$ python3 -q
>>> import numpy as np
>>> np.set_printoptions(precision=1, suppress=True, linewidth=100)
>>> W0 = np.array([[1, 5, 5], [0, 4, 4], [0, 4, 4], [-2, 2, 2]])
>>> Uu, sigma, VT = np.linalg.svd(W0)
>>> np.argmax(sigma[:-1] / (sigma[1:] + 1e-6)) + 1
np.int64(2)
>>> sigma.round(1) + 0
array([11. ,  2.2,  0. ])
>>> out = Uu[:, :2] @ np.diag(sigma[:2]) @ VT[:2]
>>> out.round(1) + 0
array([[ 1.,  5.,  5.],
       [ 0.,  4.,  4.],
       [ 0.,  4.,  4.],
       [-2.,  2.,  2.]])
>>> round(float(np.abs(W0 - out).max()), 1)
0.0
>>> X = np.loadtxt("x.csv", delimiter=",")
>>> X.round(1) + 0
array([[ 0.1, -0.1, -0.1],
       [ 1.3,  0.8,  0.3],
       [-0.3,  0. ,  0.1],
       [ 0. ,  0.1,  0.1]])
>>> round(np.linalg.norm(X, 2), 1)
np.float64(1.6)
>>> np.linalg.norm(X, axis=1).argmax()
np.int64(1)
>>> np.linalg.norm(X, axis=0)
array([1.3, 0.8, 0.4])
>>> r = np.linalg.matrix_rank(X)
>>> r
np.int64(2)
>>> null = np.linalg.svd(X)[2][r:].T
>>> [int(np.linalg.matrix_rank(np.delete(X, i, axis=0))) for i in range(4)]
[2, 2, 2, 2]
>>> null.shape
(3, 1)
>>> np.linalg.matrix_rank(X.T @ X), np.linalg.matrix_rank(X @ X.T)
(np.int64(2), np.int64(2))
>>> np.round(X @ null, 1) + 0
array([[0.],
       [0.],
       [0.],
       [0.]])
>>> Uu, sigma, VT = np.linalg.svd(X, full_matrices=False)
>>> (sigma > 1e-8).sum()
np.int64(2)
>>> np.cumsum(sigma ** 2) / np.sum(sigma ** 2)
array([1., 1., 1.])
>>> np.round(sigma / sigma[0], 1) + 0
array([1. , 0.2, 0. ])
>>> np.allclose(Uu * sigma @ VT, X)
True
